$ python -q
>>> import numpy as np
>>> np.set_printoptions(precision=2, suppress=True, linewidth=140)
>>> M2 = np.array([[-7, 4, 9, -6, -3, 3, -3],
...     [9, -4, 7, -1, 9, -8, -1],
...     [-9, 3, 5, 0, -2, 3, 6],
...     [-3, 7, -2, -8, -7, 2, -3],
...     [-2, 3, -3, 7, 1, 3, 1],
...     [-1, 5, -1, 1, 9, -9, -4],
...     [-8, 6, 6, -2, 9, 8, 2]])
>>> M2[-1] = M2[0]
>>> A = M2 + 0.1 * np.eye(7)
>>> A
array([[-6.9,  4. ,  9. , -6. , -3. ,  3. , -3. ],
       [ 9. , -3.9,  7. , -1. ,  9. , -8. , -1. ],
       [-9. ,  3. ,  5.1,  0. , -2. ,  3. ,  6. ],
       [-3. ,  7. , -2. , -7.9, -7. ,  2. , -3. ],
       [-2. ,  3. , -3. ,  7. ,  1.1,  3. ,  1. ],
       [-1. ,  5. , -1. ,  1. ,  9. , -8.9, -4. ],
       [-7. ,  4. ,  9. , -6. , -3. ,  3. , -2.9]])
>>> round(float(np.linalg.det(A)), 2)
11504.68
>>> np.sort(np.abs(np.linalg.eigvals(A)))
array([ 0.1 ,  1.91,  6.05,  6.05,  6.72, 15.66, 15.66])
>>> np.allclose(A @ A.T, A.T @ A)
False
>>> np.allclose(A, A.T)
False
>>> round(float(np.linalg.norm(A, 2) / np.linalg.norm(A)), 2)
0.71
>>> [round(float(x), 2) for x in np.linalg.svd(A, compute_uv=False)[:3]]
[25.99, 18.14, 12.43]
>>> np.argsort(-np.linalg.norm(A, axis=0).round(6), kind="stable")[:3]
array([0, 2, 4])
>>> K = np.load("layer4.npy")
>>> K
array([[ 39.97, -39.69, -60.26,  -0.26, -39.58,   0.03],
       [ 40.9 , -39.7 , -58.3 ,   0.13, -38.92,   0.31],
       [ 39.11, -40.97, -60.03,  -1.96, -39.12,  -1.17],
       [ 40.45, -42.9 , -60.95,  -2.7 , -39.59,   0.17],
       [ 38.97, -40.3 , -59.89,   0.37, -41.12,  -1.12],
       [ 38.95, -41.99, -61.37,  -0.95, -39.47,  -2.35],
       [ 39.41, -41.5 , -58.67,  -0.03, -39.15,   0.19],
       [ 40.73, -39.64, -58.81,   0.28, -38.58,   0.95],
       [ 40.24, -38.83, -60.29,  -0.28, -41.01,  -1.83],
       [ 38.14, -39.16, -59.86,  -0.18, -41.23,   0.02],
       [ 39.66, -40.29, -59.93,  -0.76, -40.71,   0.48],
       [ 41.4 , -40.37, -61.24,   0.07, -39.73,   0.15],
       [ 38.74, -40.4 , -57.71,  -1.45, -41.19,  -0.73],
       [ 40.07, -39.03, -59.66,  -0.56, -39.05,  -1.21],
       [ 40.9 , -41.99, -58.93,   0.12, -39.06,   0.6 ],
       [ 41.62, -39.92, -58.55,   0.54, -39.47,  -0.58],
       [ 40.07, -40.66, -58.92,   0.62, -39.72,   0.95],
       [ 39.76, -39.91, -60.1 ,   0.68, -40.29,  -0.1 ],
       [ 40.56, -41.97, -58.2 ,   2.4 , -39.06,   1.64],
       [ 40.  , -41.87, -59.4 ,   2.8 , -40.65,  -0.71],
       [ 39.17, -39.28, -62.01,  -0.3 , -38.94,  -0.02],
       [ 38.77, -39.79, -60.99,   0.52, -41.36,  -0.6 ],
       [ 39.8 , -40.83, -59.78,   2.1 , -40.19,   0.33],
       [ 39.61, -41.21, -59.4 ,  -1.51, -41.79,   0.23],
       [ 39.63, -37.89, -61.1 ,   1.45, -39.02,  -0.38],
       [ 40.1 , -41.81, -61.25,  -0.11, -39.83,  -0.17],
       [ 39.58, -39.76, -61.83,  -0.13, -41.75,  -0.71],
       [ 39.61, -40.15, -59.37,   0.08, -40.38,   0.73]])
>>> cov = np.cov(K, rowvar=False)
>>> np.median(K, axis=0)
array([ 39.78, -40.3 , -59.88,   0.02, -39.72,   0.  ])
>>> cov.shape
(6, 6)
>>> cov
array([[ 0.67, -0.13,  0.22,  0.2 ,  0.37,  0.25],
       [-0.13,  1.36, -0.19,  0.17, -0.08, -0.17],
       [ 0.22, -0.19,  1.32,  0.25,  0.14,  0.38],
       [ 0.2 ,  0.17,  0.25,  1.46,  0.1 ,  0.29],
       [ 0.37, -0.08,  0.14,  0.1 ,  0.93,  0.21],
       [ 0.25, -0.17,  0.38,  0.29,  0.21,  0.76]])
>>> np.corrcoef(K.T)
array([[ 1.  , -0.14,  0.23,  0.21,  0.48,  0.34],
       [-0.14,  1.  , -0.15,  0.12, -0.07, -0.17],
       [ 0.23, -0.15,  1.  ,  0.18,  0.13,  0.38],
       [ 0.21,  0.12,  0.18,  1.  ,  0.08,  0.28],
       [ 0.48, -0.07,  0.13,  0.08,  1.  ,  0.25],
       [ 0.34, -0.17,  0.38,  0.28,  0.25,  1.  ]])
>>> np.argsort(-K.std(axis=0).round(6), kind="stable")
array([3, 1, 2, 4, 5, 0])
>>> np.argwhere(np.triu(np.abs(np.corrcoef(K.T)) > 0.8, 1))
array([], shape=(0, 2), dtype=int64)
>>> K.std(axis=0)
array([0.8 , 1.14, 1.13, 1.19, 0.95, 0.86])
